$ python -q
>>> import numpy as np
>>> from numpy import linalg as LA
>>> np.set_printoptions(precision=3, suppress=True, linewidth=120)
>>> X = np.load("mat.npy")
>>> X
array([[ 17.803, -45.783,   0.564],
       [  3.114,   5.372,  26.874],
       [  3.725,  -5.068,   8.784],
       [ 17.445, -45.509,   2.303],
       [  5.209,   7.014,  26.732],
       [ 19.528, -47.211,   0.92 ],
       [ 18.116, -48.181,   1.662],
       [  3.478,   6.55 ,  25.907],
       [  3.573,  -6.785,  11.683],
       [  2.91 ,   6.715,  26.665],
       [  4.525,  -5.783,  10.297],
       [ 16.917, -45.689,   0.716],
       [ 15.691, -46.734,   2.88 ],
       [ 17.923, -45.416,   2.836],
       [  4.052,   5.426,  26.42 ],
       [ 19.395, -47.19 ,   0.877],
       [ 18.196, -45.92 ,   2.05 ],
       [  3.329,  -6.957,   9.683],
       [  2.722,   6.466,  24.871],
       [ 17.44 , -46.761,   1.431],
       [ 18.357, -47.331,   2.092],
       [  1.863,   6.381,  26.51 ],
       [ 17.406, -44.893,   2.707],
       [ 18.439, -44.917,   0.737],
       [ 19.625, -47.172,   1.611],
       [ 18.589, -45.375,   1.407],
       [ 18.003, -45.275,   0.965],
       [ 20.53 , -45.043,   2.738]])
>>> other = X / np.sqrt((X ** 2).mean(axis=1, keepdims=True))
>>> other[26]
array([ 0.64 , -1.609,  0.034])
>>> LA.norm(other, axis=1)
array([1.732, 1.732, 1.732, 1.732, 1.732, 1.732, 1.732, 1.732, 1.732, 1.732, 1.732, 1.732, 1.732, 1.732, 1.732, 1.732,
       1.732, 1.732, 1.732, 1.732, 1.732, 1.732, 1.732, 1.732, 1.732, 1.732, 1.732, 1.732])
>>> LA.matrix_rank(X - X.mean(axis=1, keepdims=True))
np.int64(2)
>>> arr = np.loadtxt("w.csv", delimiter=",")
>>> arr
array([[-0.322, -0.192, -0.512,  0.475, -0.105, -0.127, -0.404, -0.042,  0.266,  0.323],
       [ 0.484, -0.496, -0.154,  0.027, -0.154, -0.287,  0.081,  0.132, -0.525,  0.27 ],
       [ 0.242,  0.063,  0.057,  0.294, -0.336,  0.234, -0.37 , -0.565, -0.282, -0.365],
       [ 0.322,  0.133,  0.028, -0.386, -0.397, -0.205, -0.075, -0.293,  0.486,  0.196],
       [ 0.269,  0.5  ,  0.079,  0.088, -0.167, -0.196, -0.46 ,  0.598, -0.046,  0.003],
       [-0.027,  0.509,  0.041,  0.359,  0.123,  0.144,  0.221, -0.091, -0.301,  0.318],
       [ 0.403, -0.152,  0.358,  0.385,  0.586, -0.232, -0.119, -0.126,  0.329, -0.03 ],
       [ 0.134,  0.324, -0.171,  0.168, -0.094, -0.322,  0.453, -0.278,  0.057,  0.244],
       [ 0.161, -0.037,  0.122, -0.209,  0.153,  0.56 , -0.253, -0.079, -0.012,  0.648],
       [-0.188,  0.191, -0.159, -0.415,  0.429, -0.426, -0.372, -0.326, -0.344,  0.03 ],
       [-0.43 , -0.138,  0.71 ,  0.099, -0.303, -0.303, -0.074, -0.07 , -0.123,  0.263]])
>>> other = np.c_[arr[:, :4] @ np.array([[2, 3, 1, 3], [3, 0, 3, 3], [3, 0, 3, 3], [0, 0, 3, 1]]), np.array([4, 1, -4, -4, 4, -4, -1, 5, -2, 2, 3])]
>>> other
array([[-2.758, -0.967, -1.009, -2.605,  4.   ],
       [-0.982,  1.451, -1.386, -0.472,  1.   ],
       [ 0.842,  0.726,  1.481,  1.377, -4.   ],
       [ 1.128,  0.967, -0.351,  1.065, -4.   ],
       [ 2.277,  0.806,  2.272,  2.634,  4.   ],
       [ 1.599, -0.081,  2.701,  1.931, -4.   ],
       [ 1.425,  1.209,  2.177,  2.213, -1.   ],
       [ 0.728,  0.403,  1.099,  1.031,  5.   ],
       [ 0.577,  0.484, -0.212,  0.529, -2.   ],
       [-0.28 , -0.564, -1.336, -0.883,  2.   ],
       [ 0.857, -1.29 ,  1.583,  0.526,  3.   ]])
>>> np.round(LA.lstsq(arr, other[:, 0])[0], 3) + 0
array([2., 3., 3., 0., 0., 0., 0., 0., 0., 0.])
>>> LA.norm(LA.qr(arr)[0].T @ other, axis=0) ** 2 / ((other ** 2).sum(axis=0) + 1e-12)
array([1.   , 1.   , 1.   , 1.   , 0.673])
>>> LA.matrix_rank(np.c_[arr, other])
np.int64(11)
>>> np.round(LA.norm(other - arr @ LA.lstsq(arr, other)[0], axis=0), 3) + 0
array([0.   , 0.   , 0.   , 0.   , 6.372])
>>> rng = np.random.default_rng(21)
>>> lab = rng.permutation(10)
>>> other = arr[:, lab] * rng.choice([-1, 1], 10)
>>> other
array([[-0.192, -0.322, -0.105,  0.404,  0.042, -0.127, -0.266,  0.475,  0.323, -0.512],
       [-0.496,  0.484, -0.154, -0.081, -0.132, -0.287,  0.525,  0.027,  0.27 , -0.154],
       [ 0.063,  0.242, -0.336,  0.37 ,  0.565,  0.234,  0.282,  0.294, -0.365,  0.057],
       [ 0.133,  0.322, -0.397,  0.075,  0.293, -0.205, -0.486, -0.386,  0.196,  0.028],
       [ 0.5  ,  0.269, -0.167,  0.46 , -0.598, -0.196,  0.046,  0.088,  0.003,  0.079],
       [ 0.509, -0.027,  0.123, -0.221,  0.091,  0.144,  0.301,  0.359,  0.318,  0.041],
       [-0.152,  0.403,  0.586,  0.119,  0.126, -0.232, -0.329,  0.385, -0.03 ,  0.358],
       [ 0.324,  0.134, -0.094, -0.453,  0.278, -0.322, -0.057,  0.168,  0.244, -0.171],
       [-0.037,  0.161,  0.153,  0.253,  0.079,  0.56 ,  0.012, -0.209,  0.648,  0.122],
       [ 0.191, -0.188,  0.429,  0.372,  0.326, -0.426,  0.344, -0.415,  0.03 , -0.159],
       [-0.138, -0.43 , -0.303,  0.074,  0.07 , -0.303,  0.123,  0.099,  0.263,  0.71 ]])
>>> U, _, Vt = LA.svd(arr.T @ other)
>>> lab
array([1, 0, 4, 6, 7, 5, 8, 3, 9, 2])
>>> np.round(LA.lstsq(arr, other)[0], 3) + 0
array([[ 0.,  1.,  0.,  0.,  0.,  0.,  0.,  0.,  0.,  0.],
       [ 1.,  0.,  0.,  0.,  0.,  0.,  0.,  0.,  0.,  0.],
       [ 0.,  0.,  0.,  0.,  0.,  0.,  0.,  0.,  0.,  1.],
       [ 0.,  0.,  0.,  0.,  0.,  0.,  0.,  1.,  0.,  0.],
       [ 0.,  0.,  1.,  0.,  0.,  0.,  0.,  0.,  0.,  0.],
       [ 0.,  0.,  0.,  0.,  0.,  1.,  0.,  0.,  0.,  0.],
       [ 0.,  0.,  0., -1.,  0.,  0.,  0.,  0.,  0.,  0.],
       [ 0.,  0.,  0.,  0., -1.,  0.,  0.,  0.,  0.,  0.],
       [ 0.,  0.,  0.,  0.,  0.,  0., -1.,  0.,  0.,  0.],
       [ 0.,  0.,  0.,  0.,  0.,  0.,  0.,  0.,  1.,  0.]])
>>> other = np.array([[7, -9, -9],
...     [0, -7, 7],
...     [-6, 7, 2],
...     [7, 4, -5],
...     [-5, 6, -8],
...     [9, 1, 4],
...     [-6, -1, -6],
...     [-9, 7, -8],
...     [6, -2, -4],
...     [-3, 7, 7]])
>>> np.einsum("ij->j", arr)
array([ 1.048,  0.706,  0.4  ,  0.885, -0.265, -1.161, -1.373, -1.14 , -0.496,  1.9  ])
>>> np.einsum("ij,ij->i", arr, arr)
array([0.996, 0.984, 0.988, 0.837, 0.974, 0.675, 0.999, 0.638, 0.914, 1.   , 0.996])
>>> E = np.loadtxt("test5.csv", delimiter=",")
>>> E
array([[0., 0., 0., 1., 0., 0., 0., 0., 0.],
       [0., 0., 0., 0., 0., 0., 1., 0., 0.],
       [0., 0., 0., 0., 0., 0., 0., 1., 0.],
       [0., 0., 0., 0., 0., 0., 0., 0., 1.],
       [0., 0., 1., 0., 0., 0., 0., 0., 0.],
       [0., 0., 0., 0., 0., 1., 0., 0., 0.],
       [0., 0., 0., 0., 1., 0., 0., 0., 0.],
       [0., 1., 0., 0., 0., 0., 0., 0., 0.],
       [1., 0., 0., 0., 0., 0., 0., 0., 0.]])
>>> vec = np.array([0, 1, 3, 3, 1, 1, 1, 3, 3])
>>> (E * vec).sum(axis=1)
array([3., 1., 3., 3., 3., 1., 1., 1., 0.])
>>> E @ vec
array([3., 1., 3., 3., 3., 1., 1., 1., 0.])
>>> r0 = np.array([-4, -2, 5, 5, 4, -9, 4, 3, 9])
>>> other = E + np.outer(r0, np.eye(9)[6])
>>> LA.matrix_rank(other - E)
np.int64(1)
>>> round(LA.det(other) / LA.det(E), 3), np.round(1 + LA.solve(E, r0)[6], 3)
(np.float64(-1.0), np.float64(-1.0))
>>> vec = np.array([0, 3, 2, 2, 0, 0, 1, 2, 0])
>>> E.T @ (E @ vec)
array([0., 3., 2., 2., 0., 0., 1., 2., 0.])
>>> np.round(LA.norm(vec), 3), np.round(LA.norm(E @ vec), 3)
(np.float64(4.69), np.float64(4.69))
>>> [p for p in range(1, 25) if np.allclose(LA.matrix_power(E, p), np.eye(9))]
[15]
>>> 9 - LA.matrix_rank(E - np.eye(9), tol=1e-8)
np.int64(3)
>>> round(LA.det(E), 3)
np.float64(1.0)
>>> C2 = E.T @ E
>>> LA.svd(E, compute_uv=False) ** 2
array([1., 1., 1., 1., 1., 1., 1., 1., 1.])
>>> np.diag(C2)
array([1., 1., 1., 1., 1., 1., 1., 1., 1.])
>>> (E @ E.T).shape
(9, 9)
>>> LA.eigvalsh(C2)[::-1]
array([1., 1., 1., 1., 1., 1., 1., 1., 1.])
>>> C2
array([[1., 0., 0., 0., 0., 0., 0., 0., 0.],
       [0., 1., 0., 0., 0., 0., 0., 0., 0.],
       [0., 0., 1., 0., 0., 0., 0., 0., 0.],
       [0., 0., 0., 1., 0., 0., 0., 0., 0.],
       [0., 0., 0., 0., 1., 0., 0., 0., 0.],
       [0., 0., 0., 0., 0., 1., 0., 0., 0.],
       [0., 0., 0., 0., 0., 0., 1., 0., 0.],
       [0., 0., 0., 0., 0., 0., 0., 1., 0.],
       [0., 0., 0., 0., 0., 0., 0., 0., 1.]])
>>> np.allclose(C2, C2.T)
True
>>> K = np.vander(np.arange(13) - 3, 4, increasing=True)
>>> K
array([[  1,  -3,   9, -27],
       [  1,  -2,   4,  -8],
       [  1,  -1,   1,  -1],
       [  1,   0,   0,   0],
       [  1,   1,   1,   1],
       [  1,   2,   4,   8],
       [  1,   3,   9,  27],
       [  1,   4,  16,  64],
       [  1,   5,  25, 125],
       [  1,   6,  36, 216],
       [  1,   7,  49, 343],
       [  1,   8,  64, 512],
       [  1,   9,  81, 729]])
>>> LA.matrix_rank(K, rtol=0.1)
np.int64(1)
>>> np.argsort(-LA.norm(K, axis=0).round(6), kind="stable")[:3]
array([3, 2, 1])
>>> LA.cond(K) > 100
np.True_
>>> hat = K @ LA.solve(K.T @ K, K.T)
>>> np.round(hat @ K[:, 1], 3) + 0
array([-3., -2., -1.,  0.,  1.,  2.,  3.,  4.,  5.,  6.,  7.,  8.,  9.])
>>> np.round(np.trace(hat), 3)
np.float64(4.0)
>>> m1 = np.load("layer12.npy")
>>> m1
array([[ -0.4,  -0.2,  -0.2,  -1. ,   0.9,   0.5,   0.3,  -1.3,  -0.5,  -1.9,  -0.8,   0.8,  -1.1,  -0.9],
       [ -0.2,   1.2,  -0.2,   0.6,   0.4,   0.9,   0. ,   0.2,  -0.1,   0.7,  -1.2,   1. ,   0.2,   0.4],
       [ -0.3,   0.4,   0.7,   0.4,   0.9,  -0.7,  -0.5,   0.4,   0.3,  -1.8,   1. ,  -0.3,  -0.1,   0.9],
       [  0.2,  -0.5,  -1. ,   1.8,   0.3,  -0.6,  -1.5,   1.7,   0.5,  -0.9,   0. ,   0.3,   0.4,  -0.3],
       [  0.4,   1. ,   1.2,   0.3,   1. ,   1.3,   0.9,   1.6,   0.7,  -0.8,   0.6,   0. ,  -2.4,   2. ],
       [ -0.4,   0.7,  -0.7,  -1.5,   0.9,   1. ,   0.4,  -0.3,  -1.1,   0.6,   0.1,   1.8,   0. ,  -1.1],
       [ -0.3,  -0.9,  -0.5,  -0.5,  -0.2,   0.2,   1.6,  -0.2,   0.3,  -1.4,  -0.3,   0.6,   0.2,   1. ],
       [  0.2,   0.1,   0.9,  -0.4,   0.5,  -0.4,   0.7,  -0.1,  -0.5,   0.5,   1.1,  -0.8,  -0.2,  -0.5],
       [  0.3,   0.9,  -0.5,   1.1,  -0.3,   0.5,  -1.5,   1.5,   1.3,   0.3,   1.6,   1.3,  -3.7,  -1.3],
       [ 22. ,   6. ,   4. ,  26. , -24. ,  10. ,  24. ,   2. , -20. ,  -4. , -32. ,  -8. ,  14. ,  22. ],
       [  0.2,   0.6,  -1.1,  -0.2,   0.7,   0.1,  -0.7,   0.3,   0.5,  -1.2,   0.2,   0.5,   1.2,  -0.5],
       [  1.6,  -0.6,  -1.2,   0.7,   0.6,  -0.1,   0.1,   0.9,  -1.3,  -0.4,  -1.9,  -0.5,  -0.8,  -0.2]])
>>> U, s, Vt = LA.svd(m1)
>>> np.argmax(s[:-1] / (s[1:] + 1e-6)) + 1
np.int64(1)
>>> other = U[:, :1] @ np.diag(s[:1]) @ Vt[:1]
>>> LA.matrix_rank(m1, rtol=0.05)
np.int64(5)
>>> round(LA.norm(m1 - other) / LA.norm(m1), 3)
np.float64(0.156)
>>> T = np.stack([m1, 2 * m1, m1[::-1]])
>>> LA.matrix_rank(T.reshape(3, -1))
np.int64(2)
>>> LA.norm(T, axis=(1, 2))
array([ 69.136, 138.271,  69.136])
>>> (T @ m1.T).shape
(3, 12, 12)
